>>> import numpy as np
>>> import numpy.linalg as la
>>> np.set_printoptions(precision=2, suppress=True, linewidth=140)
>>> def tidy(a):
...     return np.round(a, 2) + 0
... 
>>> F = np.load("w.npy")
>>> F
array([[-1.3,  0.4,  2.7,  0. , -0.4, -0.1, -0.7,  0.6],
       [ 0.6, -1.1,  0.1,  0.2, -1.4,  1. ,  0.7, -0.5],
       [-0.6, -0.7, -1.6,  1.6,  0.7, -0.3, -1. , -1. ],
       [ 0. ,  0.1, -0.3,  1.1,  0.2, -0.5, -1.5,  0.8],
       [-0.8,  1. ,  2.2,  0.3, -0.9,  0.3,  0.2, -1.5]])
>>> np.count_nonzero(F)
np.int64(38)
>>> tidy(la.norm(F))
np.float64(6.19)
>>> np.abs(F).max()
np.float64(2.7)
>>> tidy(np.diff(F, axis=0))
array([[ 1.9, -1.5, -2.6,  0.2, -1. ,  1.1,  1.4, -1.1],
       [-1.2,  0.4, -1.7,  1.4,  2.1, -1.3, -1.7, -0.5],
       [ 0.6,  0.8,  1.3, -0.5, -0.5, -0.2, -0.5,  1.8],
       [-0.8,  0.9,  2.5, -0.8, -1.1,  0.8,  1.7, -2.3]])
>>> F[:, 8]
Traceback (most recent call last):
  File "<python-input-10>", line 1, in <module>
    F[:, 8]
    ~^^^^^^
IndexError: index 8 is out of bounds for axis 1 with size 8
>>> la.rank(F)
Traceback (most recent call last):
  File "<python-input-11>", line 1, in <module>
    la.rank(F)
    ^^^^^^^
AttributeError: module 'numpy.linalg' has no attribute 'rank'
>>> F.shape
(5, 8)
>>> la.matrix_rank(F)
np.int64(5)
>>> J = np.loadtxt("a.csv", delimiter=",")
>>> tidy(J)
array([[0.09, 0.  , 0.  , 0.18, 0.27, 0.45],
       [0.19, 0.06, 0.12, 0.19, 0.25, 0.19],
       [0.08, 0.15, 0.31, 0.  , 0.23, 0.23],
       [0.22, 0.22, 0.06, 0.33, 0.06, 0.11],
       [0.05, 0.16, 0.26, 0.11, 0.16, 0.26],
       [0.  , 0.25, 0.15, 0.15, 0.25, 0.2 ]])
>>> tidy(np.sort(np.abs(la.eigvals(J)))[::-1])
array([1.  , 0.36, 0.21, 0.21, 0.08, 0.08])
>>> tidy(la.matrix_power(J, 2))
array([[0.06, 0.2 , 0.15, 0.17, 0.19, 0.22],
       [0.09, 0.15, 0.15, 0.16, 0.19, 0.25],
       [0.07, 0.15, 0.21, 0.1 , 0.22, 0.24],
       [0.14, 0.13, 0.09, 0.22, 0.18, 0.23],
       [0.09, 0.16, 0.19, 0.13, 0.21, 0.22],
       [0.1 , 0.16, 0.18, 0.15, 0.19, 0.2 ]])
>>> tidy(la.matrix_power(J, 100))
array([[0.1 , 0.16, 0.17, 0.15, 0.2 , 0.23],
       [0.1 , 0.16, 0.17, 0.15, 0.2 , 0.23],
       [0.1 , 0.16, 0.17, 0.15, 0.2 , 0.23],
       [0.1 , 0.16, 0.17, 0.15, 0.2 , 0.23],
       [0.1 , 0.16, 0.17, 0.15, 0.2 , 0.23],
       [0.1 , 0.16, 0.17, 0.15, 0.2 , 0.23]])
>>> p = np.eye(6)[0]
>>> for _ in range(6):
...     p = p @ J
...     print(p.round(2))
... 
[0.09 0.   0.   0.18 0.27 0.45]
[0.06 0.2  0.15 0.17 0.19 0.22]
[0.1  0.16 0.16 0.16 0.2  0.21]
[0.1  0.16 0.16 0.16 0.2  0.23]
[0.1  0.16 0.17 0.15 0.2  0.23]
[0.1  0.16 0.17 0.15 0.2  0.23]
>>> rng = np.random.default_rng(0)
>>> out = J + rng.integers(-2, 3, (6, 5)) @ rng.integers(-2, 3, (5, 6))
>>> tidy(out)
array([[ 1.09, -8.  , -4.  ,  4.18, -5.73, -4.55],
       [10.19, 12.06,  4.12, -1.81,  8.25,  0.19],
       [ 1.08,  1.15, -2.69,  3.  ,  2.23,  0.23],
       [ 4.22,  1.22, -3.94,  4.33,  2.06,  0.11],
       [-7.95, -5.84, -0.74,  0.11,  0.16, -7.74],
       [ 9.  ,  3.25,  0.15,  2.15, -1.75,  1.2 ]])
>>> la.matrix_rank(out - J, tol=1e-8)
np.int64(5)
>>> np.abs(out - J).sum(axis=1)
array([28., 36., 10., 15., 23., 17.])
>>> tidy(out - J)
array([[ 1., -8., -4.,  4., -6., -5.],
       [10., 12.,  4., -2.,  8.,  0.],
       [ 1.,  1., -3.,  3.,  2.,  0.],
       [ 4.,  1., -4.,  4.,  2.,  0.],
       [-8., -6., -1.,  0.,  0., -8.],
       [ 9.,  3.,  0.,  2., -2.,  1.]])
>>> W = np.array([[-4, -5, -5],
...     [-4, 1, 3],
...     [0, -4, 0],
...     [0, 0, -2],
...     [1, 3, -1],
...     [5, 3, -3]])
>>> beta = np.array([0, 2, 1])
>>> hid = np.maximum(J @ W + beta, 0)
>>> tidy((hid > 0).mean(axis=0))
array([0.83, 1.  , 0.5 ])
>>> tidy(hid)
array([[2.18, 3.73, 0.  ],
       [0.19, 1.94, 0.  ],
       [0.46, 1.92, 0.15],
       [0.  , 1.39, 0.  ],
       [0.63, 2.11, 0.05],
       [0.25, 3.  , 0.6 ]])
>>> (hid > 0).astype(int)
array([[1, 1, 0],
       [1, 1, 0],
       [1, 1, 1],
       [0, 1, 0],
       [1, 1, 1],
       [1, 1, 1]])
>>> W2 = np.array([[1, 2], [-2, 2], [2, 2]])
>>> W @ W2
array([[ -4, -28],
       [  0,   0],
       [  8,  -8],
       [ -4,  -4],
       [ -7,   6],
       [ -7,  10]])
>>> tidy(J @ J)
array([[0.06, 0.2 , 0.15, 0.17, 0.19, 0.22],
       [0.09, 0.15, 0.15, 0.16, 0.19, 0.25],
       [0.07, 0.15, 0.21, 0.1 , 0.22, 0.24],
       [0.14, 0.13, 0.09, 0.22, 0.18, 0.23],
       [0.09, 0.16, 0.19, 0.13, 0.21, 0.22],
       [0.1 , 0.16, 0.18, 0.15, 0.19, 0.2 ]])
>>> la.determinant(J)
Traceback (most recent call last):
  File "<python-input-36>", line 1, in <module>
    la.determinant(J)
    ^^^^^^^^^^^^^^
AttributeError: module 'numpy.linalg' has no attribute 'determinant'
>>> J.inv()
Traceback (most recent call last):
  File "<python-input-37>", line 1, in <module>
    J.inv()
    ^^^^^
AttributeError: 'numpy.ndarray' object has no attribute 'inv'
>>> np.allclose(J, J.T)
False
>>> tidy(np.trace(J))
np.float64(1.15)
